In [1]: import numpy as np

In [2]: np.set_printoptions(suppress=True, linewidth=160)

In [3]: mat = np.load("case9.npy")

In [4]: print(mat)
[[-1 -1 -1 -1]
 [-1 -2 -2 -2]
 [-1 -2 -3 -3]
 [-1 -2 -3 -4]]

In [5]: print(np.round(np.linalg.det(mat), 3))
1.0

In [6]: print(np.round(np.abs(np.linalg.eigvals(mat)).max(), 3))
8.291

In [7]: print(np.round(np.sort(np.abs(np.linalg.eigvals(mat))), 3))
[0.283 0.426 1.    8.291]

In [8]: print(np.allclose(mat @ mat.T, mat.T @ mat))
True

In [9]: print(np.count_nonzero(mat))
16

In [10]: print(np.round(np.linalg.norm(mat), 3))
8.367

In [11]: print(np.abs(mat).max())
4

In [12]: x0 = np.array([2, 2, 3, 3])

In [13]: print((mat @ x0).argmax())
0

In [14]: print(mat @ np.ones(4))
[ -4.  -7.  -9. -10.]

In [15]: ev, vecs = np.linalg.eigh(mat)

In [16]: print(ev.sum(), np.trace(mat))
-10.0 -10

In [17]: print(np.round(vecs.T @ mat @ vecs, 3) + 0)
[[-8.291  0.     0.     0.   ]
 [ 0.    -1.     0.     0.   ]
 [ 0.     0.    -0.426  0.   ]
 [ 0.     0.     0.    -0.283]]

In [18]: print(np.round(vecs.T @ vecs, 3) + 0)
[[1. 0. 0. 0.]
 [0. 1. 0. 0.]
 [0. 0. 1. 0.]
 [0. 0. 0. 1.]]

In [19]: print(np.round(np.linalg.eigvalsh(mat @ mat), 3))
[ 0.08   0.181  1.    68.738]

In [20]: print(np.unique(ev.round(6) + 0, return_counts=True)[1])
[1 1 1 1]

In [21]: print(np.round(vecs @ np.diag(ev) @ vecs.T, 3))
[[-1. -1. -1. -1.]
 [-1. -2. -2. -2.]
 [-1. -2. -3. -3.]
 [-1. -2. -3. -4.]]

In [22]: print(np.round(np.linalg.svd(mat, compute_uv=False), 3))
[8.291 1.    0.426 0.283]

In [23]: W0 = np.loadtxt("arr.csv", delimiter=",")

In [24]: print(W0.round(3))
[[ 0.053  0.158 -0.158]
 [ 0.158  0.474 -0.474]
 [-0.158 -0.474  0.474]]

In [25]: # rank 1

In [26]: ev, vecs = np.linalg.eigh(W0)

In [27]: x0 = np.array([2, 2, 2])

In [28]: print(round(x0 @ W0 @ x0, 3))
0.211

In [29]: print(round(np.abs(W0).sum(axis=1).max(), 3), round(np.abs(ev).max(), 3))
1.105 1.0

In [30]: print(np.round(np.linalg.eigvalsh(W0[1:, 1:]), 3))
[0.    0.947]

In [31]: print(np.round(vecs * np.abs(ev) @ vecs.T, 3))
[[ 0.053  0.158 -0.158]
 [ 0.158  0.474 -0.474]
 [-0.158 -0.474  0.474]]

In [32]: rng = np.random.default_rng(259)

In [33]: labels = rng.permutation(3)

In [34]: print(labels)
[1 0 2]

In [35]: B = W0[labels][:, labels]

In [36]: print(np.trace(B))
1.0

In [37]: print(round(float(np.linalg.det(B)), 3), np.round(np.linalg.det(W0[labels]), 3))
0.0 0.0

In [38]: print(np.allclose(B, W0))
False

In [39]: K = np.loadtxt("m.csv", delimiter=",")

In [40]: print(K.round(3))
[[-4.616 -8.068 -2.476  2.733]
 [-4.92  -8.212 -1.67   2.36 ]
 [-5.745 -7.699  2.776  0.055]
 [-2.908 -6.681 -5.556  4.005]
 [-1.264 -4.875 -7.341  4.556]
 [-3.659 -7.376 -4.413  3.567]
 [ 2.553  6.321  6.014 -4.166]
 [ 3.169  1.459 -8.498  3.951]
 [-1.77  -5.466 -6.879  4.436]
 [-4.788 -8.156 -2.036  2.531]
 [ 1.891  5.602  6.758 -4.402]
 [ 4.251  3.421 -7.741  3.209]
 [ 4.457  7.974  2.85  -2.902]
 [-0.751 -4.247 -7.739  4.637]
 [ 1.     4.555  7.555 -4.603]
 [ 5.445  6.162 -5.47   1.57 ]
 [ 1.921  5.637  6.726 -4.393]
 [ 3.026  1.219 -8.554  4.023]
 [ 0.237 -2.965 -8.319  4.686]
 [-5.746 -7.537  3.185 -0.178]
 [-1.093 -4.669 -7.481  4.587]
 [-5.619 -8.132  1.209  0.914]
 [-4.372 -7.92  -3.04   2.986]
 [-5.747 -7.577  3.09  -0.124]
 [ 5.745  7.716 -2.73  -0.081]
 [-3.778 -7.476 -4.208  3.484]
 [ 4.507  3.932 -7.445  2.967]
 [-5.423 -8.269  0.116  1.483]
 [ 1.379  5.011  7.242 -4.532]]

In [41]: # looks like rank 2

In [42]: r0, g = K[15], K[5]

In [43]: print(round(r0 @ r0, 3))
100.0

In [44]: print(round(float(r0 @ g), 3))
-35.639

In [45]: p = (r0 @ g) / (r0 @ r0) * r0

In [46]: print(np.round(np.linalg.norm(r0 + g) ** 2 + np.linalg.norm(r0 - g) ** 2, 3))
400.0

In [47]: Xs = K - K.mean(axis=0)

In [48]: vecs = np.linalg.svd(Xs)[2][:2]

In [49]: B = Xs - Xs @ vecs.T @ vecs

In [50]: print(np.round(np.diag(vecs.T @ vecs), 3))
[0.33  0.687 0.763 0.22 ]

In [51]: print(np.round((Xs @ vecs.T).std(axis=0), 3))
[7.516 5.831]

In [52]: print(np.linalg.norm(B, axis=1).round(6).argmax())
0

In [53]: print(np.round(B.std(axis=0), 3) + 0)
[0. 0. 0. 0.]

In [54]: U, sig, Vh = np.linalg.svd(K)

In [55]: print(np.argmax(sig[:-1] / (sig[1:] + 1e-6)) + 1)
2

In [56]: B = U[:, :2] @ np.diag(sig[:2]) @ Vh[:2]

In [57]: print(B.round(3))
[[-4.616 -8.068 -2.476  2.733]
 [-4.92  -8.212 -1.67   2.36 ]
 [-5.745 -7.699  2.776  0.055]
 [-2.908 -6.681 -5.556  4.005]
 [-1.264 -4.875 -7.341  4.556]
 [-3.659 -7.376 -4.413  3.567]
 [ 2.553  6.321  6.014 -4.166]
 [ 3.169  1.459 -8.498  3.951]
 [-1.77  -5.466 -6.879  4.436]
 [-4.788 -8.156 -2.036  2.531]
 [ 1.891  5.602  6.758 -4.402]
 [ 4.251  3.421 -7.741  3.209]
 [ 4.457  7.974  2.85  -2.902]
 [-0.751 -4.247 -7.739  4.637]
 [ 1.     4.555  7.555 -4.603]
 [ 5.445  6.162 -5.47   1.57 ]
 [ 1.921  5.637  6.726 -4.393]
 [ 3.026  1.219 -8.554  4.023]
 [ 0.237 -2.965 -8.319  4.686]
 [-5.746 -7.537  3.185 -0.178]
 [-1.093 -4.669 -7.481  4.587]
 [-5.619 -8.132  1.209  0.914]
 [-4.372 -7.92  -3.04   2.986]
 [-5.747 -7.577  3.09  -0.124]
 [ 5.745  7.716 -2.73  -0.081]
 [-3.778 -7.476 -4.208  3.484]
 [ 4.507  3.932 -7.445  2.967]
 [-5.423 -8.269  0.116  1.483]
 [ 1.379  5.011  7.242 -4.532]]

In [58]: print(round(np.linalg.norm(K - B, 2), 3), np.round(sig[2], 3))
0.0 0.0
